In [1]: import numpy as np

In [2]: np.set_printoptions(suppress=True, linewidth=140)

In [3]: M = np.load("arr.npy")

In [4]: M
Out[4]: 
array([[ 5, -1, -2,  0, -2],
       [ 2, -1, -2, -2, -2],
       [-2,  2,  0,  2, -2],
       [ 1, -1,  1,  4, -1],
       [ 1, -1,  0,  1, 10]])

In [5]: left, sigma = np.linalg.svd(M)
---------------------------------------------------------------------------
ValueError                                Traceback (most recent call last)
Cell In[5], line 1
----> 1 left, sigma = np.linalg.svd(M)

ValueError: too many values to unpack (expected 2)

In [6]: left, sigma, Vh = np.linalg.svd(M, full_matrices=False)

In [7]: np.round(Vh @ Vh.T, 3) + 0
Out[7]: 
array([[1., 0., 0., 0., 0.],
       [0., 1., 0., 0., 0.],
       [0., 0., 1., 0., 0.],
       [0., 0., 0., 1., 0.],
       [0., 0., 0., 0., 1.]])

In [8]: (sigma > 1e-8).sum()
Out[8]: np.int64(5)

In [9]: left.shape, sigma.shape, Vh.shape
Out[9]: ((5, 5), (5,), (5, 5))

In [10]: rng = np.random.default_rng(2836)

In [11]: z = rng.permutation(5)

In [12]: z
Out[12]: array([3, 0, 2, 1, 4])

In [13]: B = M[z][:, z]

In [14]: np.allclose(B, M)
Out[14]: False

In [15]: np.diag(B)
Out[15]: array([ 4,  5,  0, -1, 10])

In [16]: round(float(np.linalg.det(B)), 3), np.round(np.linalg.det(M[z]), 3)
Out[16]: (534.0, np.float64(534.0))

In [17]: np.trace(B)
Out[17]: np.int64(18)

In [18]: np.allclose(M, M.T)
Out[18]: False

In [19]: np.round(np.linalg.det(M), 3)
Out[19]: np.float64(534.0)

In [20]: round(np.abs(np.linalg.eigvals(M)).max(), 3)
Out[20]: np.float64(9.61)

In [21]: np.trace(M)
Out[21]: np.int64(18)

In [22]: np.linalg.matrix_power(M, 2)
Out[22]: 
array([[ 25,  -6,  -8,  -4, -24],
       [  8,  -1,  -4, -12, -16],
       [ -6,   0,   2,   2, -22],
       [  4,  -1,   4,  19, -16],
       [ 14, -11,   1,  16,  99]])

In [23]: np.allclose(M @ M.T, M.T @ M)
Out[23]: False

In [24]: r0 = np.array([3, 2, 1, -3, 3, -2, 0]) + 0.5

In [25]: data = np.eye(7) - 2 * np.outer(r0, r0) / (r0 @ r0)

In [26]: data.round(3)
Out[26]: 
array([[ 0.413, -0.419, -0.251,  0.419, -0.587,  0.251, -0.084],
       [-0.419,  0.701, -0.18 ,  0.299, -0.419,  0.18 , -0.06 ],
       [-0.251, -0.18 ,  0.892,  0.18 , -0.251,  0.108, -0.036],
       [ 0.419,  0.299,  0.18 ,  0.701,  0.419, -0.18 ,  0.06 ],
       [-0.587, -0.419, -0.251,  0.419,  0.413,  0.251, -0.084],
       [ 0.251,  0.18 ,  0.108, -0.18 ,  0.251,  0.892,  0.036],
       [-0.084, -0.06 , -0.036,  0.06 , -0.084,  0.036,  0.988]])

In [27]: def softmax(z):
    ...:     e = np.exp(z - z.max(axis=-1, keepdims=True))
    ...:     return e / e.sum(axis=-1, keepdims=True)
    ...: 

In [28]: np.round(softmax(M).sum(axis=1), 3)
Out[28]: array([1., 1., 1., 1., 1.])

In [29]: scores = M @ M.T / np.sqrt(5)

In [30]: np.round(softmax(scores), 3) + 0
Out[30]: 
array([[0.999, 0.001, 0.   , 0.   , 0.   ],
       [0.71 , 0.29 , 0.   , 0.   , 0.   ],
       [0.   , 0.   , 0.989, 0.011, 0.   ],
       [0.002, 0.   , 0.002, 0.996, 0.   ],
       [0.   , 0.   , 0.   , 0.   , 1.   ]])

In [31]: B = np.array([[-2, 0, -1, 2, 2, 1],
    ...:     [2, 2, -1, -1, 2, 2],
    ...:     [0, 0, -2, 0, 1, 1],
    ...:     [2, 2, 1, 0, 1, 0],
    ...:     [-1, 2, -1, 0, 0, -1],
    ...:     [1, 1, 2, -1, 2, 2]])

In [32]: A = B - B.T

In [33]: A
Out[33]: 
array([[ 0, -2, -1,  0,  3,  0],
       [ 2,  0, -1, -3,  0,  1],
       [ 1,  1,  0, -1,  2, -1],
       [ 0,  3,  1,  0,  1,  1],
       [-3,  0, -2, -1,  0, -3],
       [ 0, -1,  1, -1,  3,  0]])

In [34]: # antisymmetric, zero diagonal

In [35]: r0 = np.array([-2, -3, -2, 0, 2, -3])

In [36]: B = A + np.outer(r0, np.eye(6)[3])

In [37]: B
Out[37]: 
array([[ 0., -2., -1., -2.,  3.,  0.],
       [ 2.,  0., -1., -6.,  0.,  1.],
       [ 1.,  1.,  0., -3.,  2., -1.],
       [ 0.,  3.,  1.,  0.,  1.,  1.],
       [-3.,  0., -2.,  1.,  0., -3.],
       [ 0., -1.,  1., -4.,  3.,  0.]])

In [38]: round(float(np.linalg.det(B) / np.linalg.det(A)), 3), np.round(1 + np.linalg.solve(A, r0)[3], 3)
Out[38]: (1.68, np.float64(1.68))

In [39]: np.linalg.matrix_rank(B - A)
Out[39]: np.int64(1)

In [40]: K = np.array([[4, 5, -1, 0, 0, -3, 5],
    ...:     [-5, 5, 4, -1, -2, 2, 1],
    ...:     [4, 0, 3, 2, 4, 4, -1]])

In [41]: z = rng.permutation(7)

In [42]: z
Out[42]: array([2, 3, 5, 6, 1, 0, 4])

In [43]: B = data[z][:, z]

In [44]: round(np.linalg.det(B), 3), np.round(np.linalg.det(data[z]), 3)
Out[44]: (np.float64(-1.0), np.float64(1.0))

In [45]: np.round(np.sort(np.abs(np.linalg.eigvals(B))), 3)
Out[45]: array([1., 1., 1., 1., 1., 1., 1.])

In [46]: B.round(3)
Out[46]: 
array([[ 0.892,  0.18 ,  0.108, -0.036, -0.18 , -0.251, -0.251],
       [ 0.18 ,  0.701, -0.18 ,  0.06 ,  0.299,  0.419,  0.419],
       [ 0.108, -0.18 ,  0.892,  0.036,  0.18 ,  0.251,  0.251],
       [-0.036,  0.06 ,  0.036,  0.988, -0.06 , -0.084, -0.084],
       [-0.18 ,  0.299,  0.18 , -0.06 ,  0.701, -0.419, -0.419],
       [-0.251,  0.419,  0.251, -0.084, -0.419,  0.413, -0.587],
       [-0.251,  0.419,  0.251, -0.084, -0.419, -0.587,  0.413]])

In [47]: np.round(np.diag(B), 3)
Out[47]: array([0.892, 0.701, 0.892, 0.988, 0.701, 0.413, 0.413])

In [48]: vec = np.array([2, 0, 2, 3, 1, 3, 2])

In [49]: K @ np.ones(7)
Out[49]: array([10.,  4., 16.])

In [50]: np.linalg.norm(K @ vec) <= np.linalg.norm(K, 2) * np.linalg.norm(vec) + 1e-9
Out[50]: np.True_

In [51]: K @ vec
Out[51]: array([ 7,  1, 34])

In [52]: gram = K.T @ K

In [53]: gram
Out[53]: 
array([[ 57,  -5, -12,  13,  26,  -6,  11],
       [ -5,  50,  15,  -5, -10,  -5,  30],
       [-12,  15,  26,   2,   4,  23,  -4],
       [ 13,  -5,   2,   5,  10,   6,  -3],
       [ 26, -10,   4,  10,  20,  12,  -6],
       [ -6,  -5,  23,   6,  12,  29, -17],
       [ 11,  30,  -4,  -3,  -6, -17,  27]])

In [54]: np.diag(gram)
Out[54]: array([57, 50, 26,  5, 20, 29, 27])

In [55]: (K @ K.T).shape
Out[55]: (3, 3)

In [56]: np.linalg.matrix_rank(gram)
Out[56]: np.int64(3)

In [57]: np.trace(gram), (K ** 2).sum()
Out[57]: (np.int64(214), np.int64(214))

In [58]: np.allclose(gram, gram.T)
Out[58]: True

In [59]: B = gram[0, 0] * gram[1:] - np.outer(gram[1:, 0], gram[0])

In [60]: B
Out[60]: 
array([[   0, 2825,  795, -220, -440, -315, 1765],
       [   0,  795, 1338,  270,  540, 1239,  -96],
       [   0, -220,  270,  116,  232,  420, -314],
       [   0, -440,  540,  232,  464,  840, -628],
       [   0, -315, 1239,  420,  840, 1617, -903],
       [   0, 1765,  -96, -314, -628, -903, 1418]])

In [61]: np.round(gram[:, 0] / gram[0, 0], 3)
Out[61]: array([ 1.   , -0.088, -0.211,  0.228,  0.456, -0.105,  0.193])

In [62]: np.linalg.matrix_rank(B), np.linalg.matrix_rank(gram)
Out[62]: (np.int64(2), np.int64(3))

In [63]: W1 = np.array([[1, 7, -9, -2],
    ...:     [3, 8, -7, -1],
    ...:     [4, -9, 8, 2],
    ...:     [8, 7, 4, 2],
    ...:     [-6, -2, 9, 6],
    ...:     [-7, -6, -9, 7],
    ...:     [-2, -8, 7, 9]])

In [64]: b = np.array([2, 0, 1, 3])

In [65]: act = np.maximum(K @ W1 + b, 0)

In [66]: act
Out[66]: 
array([[28, 55,  0, 12],
       [16,  0, 10, 25],
       [ 0,  0,  0, 48]])

In [67]: np.linalg.matrix_rank(act)
Out[67]: np.int64(3)

In [68]: (act > 0).astype(int)
Out[68]: 
array([[1, 1, 0, 1],
       [1, 0, 1, 1],
       [0, 0, 0, 1]])

In [69]: basis = np.array([[2, 1], [1, 2], [2, 0], [0, 2]])

In [70]: W1 @ basis
Out[70]: 
array([[ -9,  11],
       [  0,  17],
       [ 15, -10],
       [ 31,  26],
       [  4,   2],
       [-38,  -5],
       [  2,   0]])

In [71]: (act @ basis).round(6).argmax(axis=1)
Out[71]: array([1, 1, 1])

In [72]: W0 = np.load("sample8.npy")

In [73]: W0
Out[73]: 
array([[2, 3, 3],
       [1, 0, 0],
       [3, 2, 0],
       [0, 0, 1],
       [1, 0, 0],
       [3, 3, 0],
       [1, 0, 0]])

In [74]: # row 4 repeats row 1

In [75]: vec = np.array([5, 8, 5])

In [76]: rhs = W0 @ vec

In [77]: np.round(np.linalg.pinv(W0) @ W0, 3) + 0
Out[77]: 
array([[1., 0., 0.],
       [0., 1., 0.],
       [0., 0., 1.]])

In [78]: rhs
Out[78]: array([49,  5, 31,  5,  5, 39,  5])

In [79]: rhs = rhs + 0.3 * rng.normal(size=7)

In [80]: rhs.round(3)
Out[80]: array([48.618,  4.988, 30.983,  5.29 ,  4.818, 38.661,  5.434])

In [81]: b, *_ = np.linalg.lstsq(W0, rhs)

In [82]: np.round(W0.T @ (rhs - W0 @ b), 3) + 0
Out[82]: array([0., 0., 0.])

In [83]: b.round()
Out[83]: array([5., 8., 5.])

In [84]: B = np.array([[0, -3], [-2, 5], [0, 4]])

In [85]: B.T @ W0.T
Out[85]: 
array([[-6,  0, -4,  0,  0, -6,  0],
       [21, -3,  1,  4, -3,  6, -3]])

In [86]: np.linalg.matrix_rank(W0 @ B)
Out[86]: np.int64(2)

In [87]: np.einsum("ij->j", W0)
Out[87]: array([11,  8,  4])

In [88]: np.einsum("ij,ij->i", W0, W0)
Out[88]: array([22,  1, 13,  1,  1, 18,  1])

In [89]: np.vstack([W0, B.T]).shape
Out[89]: (9, 3)

In [90]: np.einsum("ik,kj->ji", W0, B)
Out[90]: 
array([[-6,  0, -4,  0,  0, -6,  0],
       [21, -3,  1,  4, -3,  6, -3]])

In [91]: np.round(K.mean(axis=0), 3)
Out[91]: array([1.   , 3.333, 2.   , 0.333, 0.667, 1.   , 1.667])

In [92]: np.linalg.rank(K)
---------------------------------------------------------------------------
AttributeError                            Traceback (most recent call last)
Cell In[92], line 1
----> 1 np.linalg.rank(K)

AttributeError: module 'numpy.linalg' has no attribute 'rank'

In [93]: np.count_nonzero(K)
Out[93]: np.int64(18)

In [94]: np.abs(K).max()
Out[94]: np.int64(5)

In [95]: np.zeros(3, 7)
---------------------------------------------------------------------------
TypeError                                 Traceback (most recent call last)
Cell In[95], line 1
----> 1 np.zeros(3, 7)

TypeError: Cannot interpret '7' as a data type

In [96]: K.sum(axis=0)
Out[96]: array([ 3, 10,  6,  1,  2,  3,  5])

In [97]: K[3]
---------------------------------------------------------------------------
IndexError                                Traceback (most recent call last)
Cell In[97], line 1
----> 1 K[3]

IndexError: index 3 is out of bounds for axis 0 with size 3

In [98]: K - K[0]
Out[98]: 
array([[ 0,  0,  0,  0,  0,  0,  0],
       [-9,  0,  5, -1, -2,  5, -4],
       [ 0, -5,  4,  2,  4,  7, -6]])

In [99]: K[:, 7]
---------------------------------------------------------------------------
IndexError                                Traceback (most recent call last)
Cell In[99], line 1
----> 1 K[:, 7]

IndexError: index 7 is out of bounds for axis 1 with size 7

In [100]: K.shape
Out[100]: (3, 7)

In [101]: round(float(np.linalg.norm(K)), 3)
Out[101]: 14.629
